$ python3 -q
>>> import numpy as np
>>> np.set_printoptions(suppress=True, linewidth=160)
>>> m1 = np.minimum.outer(np.arange(1, 4), np.arange(1, 4)) * 5
>>> m1
array([[ 5,  5,  5],
       [ 5, 10, 10],
       [ 5, 10, 15]])
>>> x = np.ones(3)
>>> for _ in range(6):
...     x = m1 @ x
...     x /= np.linalg.norm(x)
...     print(round(x @ m1 @ x, 3))
... 
25.214
25.244
25.245
25.245
25.245
25.245
>>> round(np.linalg.eigvalsh(m1)[-1], 3)
np.float64(25.245)
>>> x.round(3)
array([0.328, 0.591, 0.737])
>>> th = np.radians(135)
>>> r_ = np.eye(3)
>>> r_[0, 0] = r_[2, 2] = np.cos(th)
>>> r_[0, 2], r_[2, 0] = -np.sin(th), np.sin(th)
>>> r_.round(3)
array([[-0.707,  0.   , -0.707],
       [ 0.   ,  1.   ,  0.   ],
       [ 0.707,  0.   , -0.707]])
>>> other = m1 @ r_.T
>>> np.allclose(np.linalg.norm(m1, axis=1), np.linalg.norm(other, axis=1))
True
>>> round(np.linalg.det(r_), 3), round(np.trace(r_), 3)
(np.float64(1.0), np.float64(-0.414))
>>> np.round(np.abs(other - m1).max(axis=0), 3)
array([19.142,  0.   , 22.071])
>>> E = np.loadtxt("sample11.csv", delimiter=",")
>>> E.round(3)
array([[ -4.62 ,  -5.037,  -2.834,  11.087,   5.25 ,  12.1  ,  -6.952],
       [ -8.523,  -9.066,   2.553,   1.96 ,  -5.65 , -14.213,   0.933],
       [-11.042, -11.813,   0.995,   8.037,  -2.761,  -7.552,  -2.881],
       [  3.522,   3.681,  -3.338,   4.616,   6.835,  16.593,  -4.422],
       [ -6.767,  -7.171,   2.973,  -0.692,  -6.351, -15.726,   2.413],
       [ 10.946,  11.743,   0.148, -10.663,   0.501,   2.16 ,   4.862],
       [ -2.577,  -2.666,   3.375,  -5.594,  -6.839, -16.521,   4.884],
       [ 10.502,  11.282,   0.648, -11.434,  -0.517,  -0.304,   5.56 ],
       [  1.611,   1.821,   3.238,  -9.212,  -6.265, -14.782,   6.401],
       [ -0.297,  -0.415,  -3.332,   8.199,   6.546,  15.568,  -6.016],
       [  0.585,   0.529,  -3.369,   7.457,   6.683,  15.973,  -5.711],
       [  9.37 ,  10.089,   1.386, -12.122,  -2.054,  -4.065,   6.389],
       [ -9.543, -10.172,   2.175,   3.821,  -4.978, -12.702,  -0.166],
       [  9.357,   9.97 ,  -2.255,  -3.455,   5.123,  13.03 ,  -0.054],
       [-10.753, -11.492,   1.39 ,   6.825,  -3.52 ,  -9.335,  -2.061],
       [ -8.73 ,  -9.411,  -1.683,  12.223,   2.684,   5.624,  -6.644],
       [-11.046, -11.845,   0.031,  10.331,  -0.862,  -3.029,  -4.587],
       [ -2.386,  -2.461,   3.379,  -5.785,  -6.834, -16.491,   4.972],
       [ -6.286,  -6.813,  -2.476,  11.806,   4.424,   9.985,  -7.019],
       [  9.383,   9.998,  -2.244,  -3.506,   5.103,  12.985,  -0.024],
       [ 10.324,  11.022,  -1.747,  -5.574,   4.191,  10.894,   1.251],
       [-11.148, -11.936,   0.669,   8.911,  -2.127,  -6.051,  -3.502],
       [  0.454,   0.584,   3.323,  -8.326,  -6.517, -15.486,   6.067],
       [-10.967, -11.729,   1.125,   7.658,  -3.012,  -8.143,  -2.62 ],
       [  2.394,   2.47 ,  -3.379,   5.776,   6.834,  16.492,  -4.969],
       [ -9.912, -10.573,   1.994,   4.598,  -4.649, -11.951,  -0.64 ],
       [  1.387,   1.582,   3.257,  -9.048,  -6.319, -14.932,   6.342]])
>>> th = np.radians(135)
>>> r_ = np.eye(7)
>>> r_[3, 3] = r_[6, 6] = np.cos(th)
>>> r_[3, 6], r_[6, 3] = -np.sin(th), np.sin(th)
>>> r_.round(3)
array([[ 1.   ,  0.   ,  0.   ,  0.   ,  0.   ,  0.   ,  0.   ],
       [ 0.   ,  1.   ,  0.   ,  0.   ,  0.   ,  0.   ,  0.   ],
       [ 0.   ,  0.   ,  1.   ,  0.   ,  0.   ,  0.   ,  0.   ],
       [ 0.   ,  0.   ,  0.   , -0.707,  0.   ,  0.   , -0.707],
       [ 0.   ,  0.   ,  0.   ,  0.   ,  1.   ,  0.   ,  0.   ],
       [ 0.   ,  0.   ,  0.   ,  0.   ,  0.   ,  1.   ,  0.   ],
       [ 0.   ,  0.   ,  0.   ,  0.707,  0.   ,  0.   , -0.707]])
>>> other = E @ r_.T
>>> round(np.linalg.det(r_), 3), round(np.trace(r_), 3)
(np.float64(1.0), np.float64(3.586))
>>> np.round(np.abs(other - E).max(axis=0), 3)
array([ 0.   ,  0.   ,  0.   , 16.175,  0.   ,  0.   , 20.331])
